>>> import numpy as np
>>> np.set_printoptions(suppress=True, linewidth=120)
>>> tidy = lambda a: np.round(a, 3) + 0
>>> m1 = np.load("run16.npy")
>>> print(m1)
[[3 0 0 0 2 0 1 0 1 0 0 1 0]
 [0 2 0 1 0 0 0 0 0 0 3 0 0]
 [2 0 3 0 1 0 2 0 1 0 0 3 0]
 [0 2 0 3 0 0 0 0 0 0 1 0 0]
 [0 0 2 0 3 0 0 0 2 0 0 1 0]
 [0 0 0 0 0 0 0 1 0 1 0 0 1]
 [3 0 2 0 2 0 3 0 0 0 0 3 0]
 [0 0 0 0 0 3 0 0 0 1 0 0 0]
 [2 0 1 0 1 0 0 0 2 0 0 1 0]
 [0 0 0 0 0 3 0 3 0 2 0 0 1]
 [0 1 0 0 0 0 0 0 0 0 3 0 0]
 [0 0 3 0 3 0 3 0 0 0 0 1 0]
 [0 0 0 0 0 1 0 3 0 2 0 0 0]]
>>> U, sigma, Vt = np.linalg.svd(m1)
>>> vecs = Vt[:(sigma > 1e-8).sum()]
>>> rng = np.random.default_rng(29098)
>>> x = m1[8] + -1 * m1[7] + rng.integers(2) * np.eye(13)[9]
>>> print(x)
[ 2.  0.  1.  0.  1. -3.  0.  0.  2.  0.  0.  1.  0.]
>>> print(tidy(np.linalg.norm(x - vecs.T @ vecs @ x)))
0.0
>>> print(np.linalg.matrix_rank(np.vstack([m1, x])))
12
>>> M = np.loadtxt("a.csv", delimiter=",")
>>> print(M)
[[ 0.1  0.2  1.6 -0.1  0.1]
 [ 1.4 -1.5 -0.3  1.  -0.8]
 [-0.4 -1.   0.1  0.3 -0.2]
 [ 0.5 -0.4  0.   1.7 -1.3]
 [-0.6 -0.3  1.4 -1.5  0.4]
 [ 0.7  0.2  0.4 -0.5 -0.4]
 [-1.  -1.   0.1 -1.9  0.8]
 [-0.5  0.4  1.1  1.9  1.9]
 [-0.1  0.3  0.4  0.1  0.2]
 [ 0.9 -0.6 -0.5  1.9 -0.5]
 [-1.2 -2.4 -2.8 -0.7 -1.4]
 [-0.1  0.6 -0.9  0.6 -0.7]
 [ 0.5 -0.2  1.4  1.5  1.5]
 [ 0.   0.  -1.6 -1.9 -0.5]
 [ 4.  -7.  -8.  18.   6. ]
 [-0.7 -2.5 -0.9 -1.8 -0.1]
 [ 1.7 -0.5  1.9 -0.2  1.5]
 [ 0.3 -0.8 -0.5 -1.5  0.3]
 [ 0.3 -0.8  0.3 -0.9  0.7]
 [-0.7  0.8  0.2 -0.2  0.1]
 [-0.4  0.1  1.3  0.4 -0.3]
 [ 0.  -1.3  0.6  0.6 -0.4]
 [ 0.2  0.4 -2.3  0.2 -0.3]
 [ 1.2  0.8  0.4  1.5 -2.4]
 [ 0.4 -1.6 -1.1 -0.3 -0.2]
 [-0.7 -0.7 -0.2  0.3  1.7]
 [-0.2  1.1  0.3  0.6  0. ]
 [-0.7 -0.1 -0.5  0.3  0.6]
 [-0.5  1.2  0.1 -1.1  0.7]
 [-0.3 -1.1  0.4 -0.7  0.8]
 [-1.3 -0.7 -0.2 -0.6 -1. ]
 [-1.7 -0.7  0.   0.1  1.4]
 [ 0.3  2.   1.4  0.2 -1. ]
 [-0.1  0.9  0.7  1.6  1.1]
 [-1.3  1.4  0.4  0.8  0.2]
 [-1.3 -0.5 -0.7  1.1 -0.9]
 [ 0.2  0.1 -1.2 -1.5 -1.1]
 [-0.8  0.1  0.8 -1.  -0.9]
 [-2.8 -1.2  0.3  1.1 -0.1]
 [ 0.4 -0.9 -0.9 -0.2  0. ]
 [-1.1  0.1 -0.7 -0.2  0.9]
 [-0.1  0.4  1.3 -0.6 -1. ]]
>>> # row 14 is much longer than the rest
>>> C2 = np.cov(M, rowvar=False)
>>> print(tidy(np.corrcoef(M[:, 1], M[:, 0])[0, 1]))
-0.389
>>> print(C2.shape)
(5, 5)
>>> U, sigma, Vt = np.linalg.svd(M, full_matrices=False)
>>> print(tidy(U.T @ U))
[[1. 0. 0. 0. 0.]
 [0. 1. 0. 0. 0.]
 [0. 0. 1. 0. 0.]
 [0. 0. 0. 1. 0.]
 [0. 0. 0. 0. 1.]]
>>> print(tidy(np.abs(Vt[0])))
[0.178 0.313 0.353 0.823 0.262]
>>> print(tidy(np.cumsum(sigma ** 2) / np.sum(sigma ** 2)))
[0.764 0.863 0.926 0.968 1.   ]
>>> print((sigma > 1e-8).sum())
5
>>> print(np.allclose(U * sigma @ Vt, M))
True
>>> A2 = np.c_[M[:, :1] @ np.array([[7]]), np.array([1, 7, 6, 8, 2, 2, 4, 7, 9, 4, 0, 2, 2, 6, 1, 6, 6, 5, 8, 5, 8, 5, 7, 2, 2, 1, 7, 0, 0, 0, 1, 5, 3, 4, 5, 4, 9, 7, 5, 0, 7, 8])]
>>> print(tidy(A2))
[[  0.7   1. ]
 [  9.8   7. ]
 [ -2.8   6. ]
 [  3.5   8. ]
 [ -4.2   2. ]
 [  4.9   2. ]
 [ -7.    4. ]
 [ -3.5   7. ]
 [ -0.7   9. ]
 [  6.3   4. ]
 [ -8.4   0. ]
 [ -0.7   2. ]
 [  3.5   2. ]
 [  0.    6. ]
 [ 28.    1. ]
 [ -4.9   6. ]
 [ 11.9   6. ]
 [  2.1   5. ]
 [  2.1   8. ]
 [ -4.9   5. ]
 [ -2.8   8. ]
 [  0.    5. ]
 [  1.4   7. ]
 [  8.4   2. ]
 [  2.8   2. ]
 [ -4.9   1. ]
 [ -1.4   7. ]
 [ -4.9   0. ]
 [ -3.5   0. ]
 [ -2.1   0. ]
 [ -9.1   1. ]
 [-11.9   5. ]
 [  2.1   3. ]
 [ -0.7   4. ]
 [ -9.1   5. ]
 [ -9.1   4. ]
 [  1.4   9. ]
 [ -5.6   7. ]
 [-19.6   5. ]
 [  2.8   0. ]
 [ -7.7   7. ]
 [ -0.7   8. ]]
>>> print(np.linalg.matrix_rank(A2))
2
>>> print(np.linalg.matrix_rank(np.c_[M, A2]))
6
>>> Xc = M - M.mean(axis=0)
>>> vecs = np.linalg.svd(Xc)[2][:1]
>>> A2 = Xc - Xc @ vecs.T @ vecs
>>> print(tidy(A2.std(axis=0)))
[0.833 0.92  0.985 0.607 0.92 ]
>>> print(tidy(np.linalg.norm(A2) / np.linalg.norm(Xc)))
0.485
>>> print(np.linalg.norm(A2, axis=1).round(6).argmax())
10
>>> print(tidy((Xc @ vecs.T).std(axis=0)))
[3.484]
>>> x = np.array([1, 3, 3, -3, 2])
>>> target = M @ x
>>> print(tidy(np.linalg.lstsq(M, target)[0]))
[ 1.  3.  3. -3.  2.]
>>> target = target + 0.02 * rng.normal(size=42)
>>> print(tidy(target))
[  5.964  -8.617  -4.399  -8.398   8.024   3.192   3.618   2.074   2.094  -9.104 -17.474  -4.214   2.601  -0.078
 -82.975  -5.712   9.466   1.515   2.892   3.104   1.986  -4.679  -6.71   -4.534  -7.199  -0.903   2.204  -2.186
   8.099   1.328  -4.214  -1.3     7.907   2.085   2.085  -9.994  -0.807   3.094  -9.017  -4.423  -0.523   4.812]
>>> beta, *_ = np.linalg.lstsq(M, target)
>>> print(tidy(beta))
[ 1.     2.998  2.996 -3.002  2.002]
>>> print(beta.round())
[ 1.  3.  3. -3.  2.]
>>> W0 = np.load("m.npy")
>>> print(W0)
[[ 0  0  0  0  0  0  0  0  0]
 [-2  2  0  0  0  0  0  0  0]
 [ 2  2 -2  0  0  0  0  0  0]
 [ 2 -1 -1  0  0  0  0  0  0]
 [-2 -2  0  0 -2  0  0  0  0]
 [ 2  1 -2 -1 -1  2  0  0  0]
 [ 1  1  0 -1 -2  0 -1  0  0]
 [ 2  0 -2  0 -1  0  2  2  0]
 [-2  1  0  2 -2 -2 -2  0  2]]
>>> # null space of dimension 1
>>> rk = np.linalg.matrix_rank(W0)
>>> print(rk)
8
>>> N = np.linalg.svd(W0)[2][rk:].T
>>> print(tidy(N[:, 0] / N[np.abs(N[:, 0]).round(6).argmax(), 0]))
[ 0.     0.     0.    -0.667  0.    -0.333  0.667 -0.667  1.   ]
>>> print(tidy(W0 @ N))
[[0.]
 [0.]
 [0.]
 [0.]
 [0.]
 [0.]
 [0.]
 [0.]
 [0.]]
>>> print([int(np.linalg.matrix_rank(W0[:i])) for i in range(1, len(W0) + 1)])
[0, 1, 2, 3, 4, 5, 6, 7, 8]
>>> print(N.shape)
(9, 1)
>>> print(tidy(N @ N.T))
[[ 0.     0.     0.     0.     0.     0.     0.     0.     0.   ]
 [ 0.     0.     0.     0.     0.     0.     0.     0.     0.   ]
 [ 0.     0.     0.     0.     0.     0.     0.     0.     0.   ]
 [ 0.     0.     0.     0.182  0.     0.091 -0.182  0.182 -0.273]
 [ 0.     0.     0.     0.     0.     0.     0.     0.     0.   ]
 [ 0.     0.     0.     0.091  0.     0.045 -0.091  0.091 -0.136]
 [ 0.     0.     0.    -0.182  0.    -0.091  0.182 -0.182  0.273]
 [ 0.     0.     0.     0.182  0.     0.091 -0.182  0.182 -0.273]
 [ 0.     0.     0.    -0.273  0.    -0.136  0.273 -0.273  0.409]]
